$ ipython --no-banner

In [1]: import numpy as np

In [2]: np.set_printoptions(precision=2, suppress=True, linewidth=120, sign=" ")

In [3]: mat = np.array([[8, 2, -14, -6, 2, 10, 18, -4, -18],
   ...:     [-8, -2, 14, 6, -2, -10, -18, 4, 18],
   ...:     [12, 3, -21, -9, 3, 15, 27, -6, -27],
   ...:     [8, 2, -14, -6, 2, 10, 18, -4, -18],
   ...:     [8, 2, -14, -6, 2, 10, 18, -4, -18],
   ...:     [-8, -2, 14, 6, -2, -10, -18, 4, 18],
   ...:     [4, 1, -7, -3, 1, 5, 9, -2, -9]])

In [4]: U, sv, vt = np.linalg.svd(mat)

In [5]: V = vt[:(sv > 1e-8).sum()]

In [6]: rng = np.random.default_rng(1430)

In [7]: x0 = mat[2] + -1 * mat[1] + rng.integers(2) * np.eye(9)[2]

In [8]: x0
Out[8]: array([ 20.,   5., -35., -15.,   5.,  25.,  45., -10., -45.])

In [9]: np.round(np.diag(V.T @ V), 2) + 0
Out[9]: array([ 0.06,  0.  ,  0.18,  0.03,  0.  ,  0.09,  0.3 ,  0.01,  0.3 ])

In [10]: np.linalg.matrix_rank(np.vstack([mat, x0]))
Out[10]: np.int64(1)

In [11]: np.allclose(V.T @ V @ x0, x0)
Out[11]: True

In [12]: mat @ np.linalg.pinv(mat) @ mat
Out[12]: 
array([[  8.,   2., -14.,  -6.,   2.,  10.,  18.,  -4., -18.],
       [ -8.,  -2.,  14.,   6.,  -2., -10., -18.,   4.,  18.],
       [ 12.,   3., -21.,  -9.,   3.,  15.,  27.,  -6., -27.],
       [  8.,   2., -14.,  -6.,   2.,  10.,  18.,  -4., -18.],
       [  8.,   2., -14.,  -6.,   2.,  10.,  18.,  -4., -18.],
       [ -8.,  -2.,  14.,   6.,  -2., -10., -18.,   4.,  18.],
       [  4.,   1.,  -7.,  -3.,   1.,   5.,   9.,  -2.,  -9.]])

In [13]: round(float(np.trace(np.linalg.pinv(mat) @ mat)), 2)
Out[13]: 1.0

In [14]: round(np.linalg.norm(mat[5], 1), 2), np.round(np.linalg.norm(mat[5], np.inf), 2)
Out[14]: (np.float64(82.0), np.float64(18.0))

In [15]: np.linalg.norm(mat, axis=0)
Out[15]: array([ 21.91,   5.48,  38.34,  16.43,   5.48,  27.39,  49.3 ,  10.95,  49.3 ])

In [16]: np.linalg.norm(mat, axis=1)
Out[16]: array([ 32.68,  32.68,  49.02,  32.68,  32.68,  32.68,  16.34])

In [17]: round(float(np.linalg.norm(mat) ** 2 / np.linalg.norm(mat, 2) ** 2), 2)
Out[17]: 1.0

In [18]: mat[5] @ mat[0]
Out[18]: np.int64(-1068)

In [19]: np.round(np.linalg.norm(mat, "nuc"), 2)
Out[19]: np.float64(89.5)

In [20]: round(np.linalg.norm(mat[5] - mat[0]), 2)
Out[20]: np.float64(65.36)
